$ python -q
>>> import numpy as np
>>> np.set_printoptions(precision=3, suppress=True, linewidth=120, legacy="1.25")
>>> rng = np.random.default_rng(19756)
>>> mat = np.eye(12, dtype=int)[rng.permutation(12)] * np.array([3, 3, 2, 1, -1, 1, 3, 2, -1, 0, -2, -2])
>>> print(mat)
[[ 0  0  0  0  0  0  0  0 -1  0  0  0]
 [ 3  0  0  0  0  0  0  0  0  0  0  0]
 [ 0  0  0  0  0  1  0  0  0  0  0  0]
 [ 0  0  2  0  0  0  0  0  0  0  0  0]
 [ 0  3  0  0  0  0  0  0  0  0  0  0]
 [ 0  0  0  0  0  0  0  0  0  0  0  0]
 [ 0  0  0  0  0  0  0  2  0  0  0  0]
 [ 0  0  0  0  0  0  3  0  0  0  0  0]
 [ 0  0  0  0  0  0  0  0  0  0  0 -2]
 [ 0  0  0  1  0  0  0  0  0  0  0  0]
 [ 0  0  0  0  0  0  0  0  0  0 -2  0]
 [ 0  0  0  0 -1  0  0  0  0  0  0  0]]
>>> print(np.linalg.matrix_rank(mat, rtol=0.1))
11
>>> print(round(np.linalg.norm(mat, 2) / np.linalg.norm(mat), 3))
0.438
>>> print(np.argsort(-np.linalg.norm(mat, axis=0).round(6), kind="stable")[:3])
[0 1 6]
>>> print(np.linalg.cond(mat) > 100)
True
>>> A = np.loadtxt("mat.csv", delimiter=",")
>>> print(A)
[[0. 4. 0. 2. 0. 0. 1.]
 [2. 0. 0. 0. 2. 0. 0.]
 [3. 0. 2. 0. 0. 0. 0.]
 [3. 4. 2. 2. 2. 3. 0.]
 [2. 2. 2. 1. 0. 0. 3.]
 [3. 0. 0. 0. 0. 0. 1.]
 [0. 4. 3. 2. 2. 1. 2.]
 [0. 4. 0. 2. 3. 3. 1.]
 [0. 6. 2. 3. 1. 0. 3.]]
>>> print(np.abs(A).max())
6.0
>>> print(np.diff(A, axis=0))
[[ 2. -4.  0. -2.  2.  0. -1.]
 [ 1.  0.  2.  0. -2.  0.  0.]
 [ 0.  4.  0.  2.  2.  3.  0.]
 [-1. -2.  0. -1. -2. -3.  3.]
 [ 1. -2. -2. -1.  0.  0. -2.]
 [-3.  4.  3.  2.  2.  1.  1.]
 [ 0.  0. -3.  0.  1.  2. -1.]
 [ 0.  2.  2.  1. -2. -3.  2.]]
>>> print(round(np.linalg.norm(A), 3))
16.0
>>> print(A.sum(axis=1))
[ 7.  4.  5. 16. 10.  4. 14. 13. 15.]
>>> print(A - A[0])
[[ 0.  0.  0.  0.  0.  0.  0.]
 [ 2. -4.  0. -2.  2.  0. -1.]
 [ 3. -4.  2. -2.  0.  0. -1.]
 [ 3.  0.  2.  0.  2.  3. -1.]
 [ 2. -2.  2. -1.  0.  0.  2.]
 [ 3. -4.  0. -2.  0.  0.  0.]
 [ 0.  0.  3.  0.  2.  1.  1.]
 [ 0.  0.  0.  0.  3.  3.  0.]
 [ 0.  2.  2.  1.  1.  0.  2.]]
>>> np.linalg.rank(A)
Traceback (most recent call last):
  File "<python-input-16>", line 1, in <module>
    np.linalg.rank(A)
    ^^^^^^^^^^^^^^
AttributeError: module 'numpy.linalg' has no attribute 'rank'
>>> print(np.linalg.matrix_rank(A))
6
>>> print(np.round(np.linalg.svd(A, compute_uv=False), 3) + 0)
[13.592  5.886  4.753  2.57   2.243  1.547  0.   ]
>>> theta = np.radians(180)
>>> Rm = np.eye(7)
>>> Rm[2, 2] = Rm[5, 5] = np.cos(theta)
>>> Rm[2, 5], Rm[5, 2] = -np.sin(theta), np.sin(theta)
>>> print(Rm.round(3) + 0)
[[ 1.  0.  0.  0.  0.  0.  0.]
 [ 0.  1.  0.  0.  0.  0.  0.]
 [ 0.  0. -1.  0.  0.  0.  0.]
 [ 0.  0.  0.  1.  0.  0.  0.]
 [ 0.  0.  0.  0.  1.  0.  0.]
 [ 0.  0.  0.  0.  0. -1.  0.]
 [ 0.  0.  0.  0.  0.  0.  1.]]
>>> M2 = A @ Rm.T
>>> print(np.round(np.linalg.svd(A, compute_uv=False), 3) + 0, np.round(np.linalg.svd(M2, compute_uv=False), 3) + 0)
[13.592  5.886  4.753  2.57   2.243  1.547  0.   ] [13.592  5.886  4.753  2.57   2.243  1.547  0.   ]
>>> print(np.allclose(np.linalg.norm(A, axis=1), np.linalg.norm(M2, axis=1)))
True
>>> print(np.linalg.matrix_rank(A, rtol=0.1))
6
>>> print([round(float(x), 3) for x in np.linalg.svd(A, compute_uv=False)[:3]])
[13.592, 5.886, 4.753]
>>> print(np.linalg.cond(A) > 100)
True
>>> rank = np.linalg.matrix_rank(A)
>>> print(rank)
6
>>> ns = np.linalg.svd(A)[2][rank:].T
>>> print(np.round(ns @ ns.T, 3) + 0)
[[ 0.   0.   0.   0.   0.   0.   0. ]
 [ 0.   0.2  0.  -0.4  0.   0.   0. ]
 [ 0.   0.   0.   0.   0.   0.   0. ]
 [ 0.  -0.4  0.   0.8  0.   0.   0. ]
 [ 0.   0.   0.   0.   0.   0.   0. ]
 [ 0.   0.   0.   0.   0.   0.   0. ]
 [ 0.   0.   0.   0.   0.   0.   0. ]]
>>> print(ns.shape)
(7, 1)
>>> print([int(np.linalg.matrix_rank(np.delete(A, i, axis=0))) for i in range(9)])
[6, 6, 6, 6, 6, 6, 6, 6, 6]
>>> print(np.linalg.matrix_rank(A.T @ A), np.linalg.matrix_rank(A @ A.T))
6 6
>>> print(np.round(ns[:, 0] / ns[np.abs(ns[:, 0]).round(6).argmax(), 0], 3) + 0)
[ 0.  -0.5  0.   1.   0.   0.   0. ]
>>> print([int(np.linalg.matrix_rank(A[:i])) for i in range(1, len(A) + 1)])
[1, 2, 3, 4, 5, 6, 6, 6, 6]
>>> M2 = np.array([[-7, 0, 2],
...     [-1, 4, -1],
...     [-2, -1, 5],
...     [9, 1, 1],
...     [9, -9, 4],
...     [4, -8, -6],
...     [-3, -7, 9]])
>>> print(A @ M2)
[[ 11.  11.   7.]
 [  4. -18.  12.]
 [-25.  -2.  16.]
 [ 19. -26.   4.]
 [-20. -14.  40.]
 [-24.  -7.  15.]
 [ 24. -25.  33.]
 [ 50. -40.   1.]
 [ 17.  -5.  38.]]
>>> print(np.linalg.matrix_rank(A @ M2))
3
>>> print(np.einsum("ik,kj->ij", A, M2))
[[ 11.  11.   7.]
 [  4. -18.  12.]
 [-25.  -2.  16.]
 [ 19. -26.   4.]
 [-20. -14.  40.]
 [-24.  -7.  15.]
 [ 24. -25.  33.]
 [ 50. -40.   1.]
 [ 17.  -5.  38.]]
>>> print(np.einsum("ij,ij->i", A, A))
[21.  8. 13. 46. 22. 10. 38. 39. 59.]
>>> print(np.einsum("ik,kj->ji", A, M2))
[[ 11.   4. -25.  19. -20. -24.  24.  50.  17.]
 [ 11. -18.  -2. -26. -14.  -7. -25. -40.  -5.]
 [  7.  12.  16.   4.  40.  15.  33.   1.  38.]]
>>> M2 @ A
Traceback (most recent call last):
  File "<python-input-45>", line 1, in <module>
    M2 @ A
    ~~~^~~
ValueError: matmul: Input operand 1 has a mismatch in its core dimension 0, with gufunc signature (n?,k),(k,m?)->(n?,m?) (size 9 is different from 3)
>>> print(M2.T @ A.T)
[[ 11.   4. -25.  19. -20. -24.  24.  50.  17.]
 [ 11. -18.  -2. -26. -14.  -7. -25. -40.  -5.]
 [  7.  12.  16.   4.  40.  15.  33.   1.  38.]]
>>> X = np.array([[1, 6, 1, 5, 3, 6, 6, 5, 2, 5, 1, 3],
...     [-1, 4, -1, 3, 1, 4, 4, 3, 0, 3, -1, 1],
...     [0, 5, 0, 4, 2, 5, 5, 4, 1, 4, 0, 2],
...     [1, 6, 1, 5, 3, 6, 6, 5, 2, 5, 1, 3]])
>>> print(X)
[[ 1  6  1  5  3  6  6  5  2  5  1  3]
 [-1  4 -1  3  1  4  4  3  0  3 -1  1]
 [ 0  5  0  4  2  5  5  4  1  4  0  2]
 [ 1  6  1  5  3  6  6  5  2  5  1  3]]
>>> print(np.round(X @ np.linalg.pinv(X) @ X, 3) + 0)
[[ 1.  6.  1.  5.  3.  6.  6.  5.  2.  5.  1.  3.]
 [-1.  4. -1.  3.  1.  4.  4.  3.  0.  3. -1.  1.]
 [ 0.  5.  0.  4.  2.  5.  5.  4.  1.  4.  0.  2.]
 [ 1.  6.  1.  5.  3.  6.  6.  5.  2.  5.  1.  3.]]
>>> print(np.abs(np.diag(np.linalg.qr(X)[1])) > 1e-9)
[ True  True False False]
>>> print(np.unique(X.round(6), axis=0).shape)
(3, 12)
>>> arr = np.loadtxt("m.csv", delimiter=",")
>>> print(arr)
[[3. 2. 2. 1. 3. 2. 3. 2. 1. 2. 3. 2. 2.]
 [1. 3. 0. 0. 3. 0. 0. 1. 3. 2. 3. 3. 0.]
 [1. 0. 1. 1. 2. 3. 0. 2. 3. 1. 1. 2. 2.]
 [0. 0. 2. 0. 2. 2. 1. 2. 3. 1. 3. 3. 2.]
 [3. 0. 1. 2. 2. 0. 1. 0. 0. 2. 0. 2. 1.]
 [0. 0. 2. 0. 2. 2. 1. 2. 3. 1. 3. 3. 2.]]
>>> print(np.round(np.linalg.svd(arr, compute_uv=False), 3) + 0)
[14.954  5.249  4.301  2.884  2.001  0.   ]
>>> print(np.linalg.matrix_rank(arr))
5
>>> np.linalg.rank(arr)
Traceback (most recent call last):
  File "<python-input-56>", line 1, in <module>
    np.linalg.rank(arr)
    ^^^^^^^^^^^^^^
AttributeError: module 'numpy.linalg' has no attribute 'rank'
>>> print(np.diff(arr, axis=0))
[[-2.  1. -2. -1.  0. -2. -3. -1.  2.  0.  0.  1. -2.]
 [ 0. -3.  1.  1. -1.  3.  0.  1.  0. -1. -2. -1.  2.]
 [-1.  0.  1. -1.  0. -1.  1.  0.  0.  0.  2.  1.  0.]
 [ 3.  0. -1.  2.  0. -2.  0. -2. -3.  1. -3. -1. -1.]
 [-3.  0.  1. -2.  0.  2.  0.  2.  3. -1.  3.  1.  1.]]
>>> print(np.abs(arr).max())
3.0
>>> print(np.round(np.linalg.norm(arr), 3))
16.793
>>> print(arr.sum(axis=1))
[28. 19. 19. 21. 14. 21.]
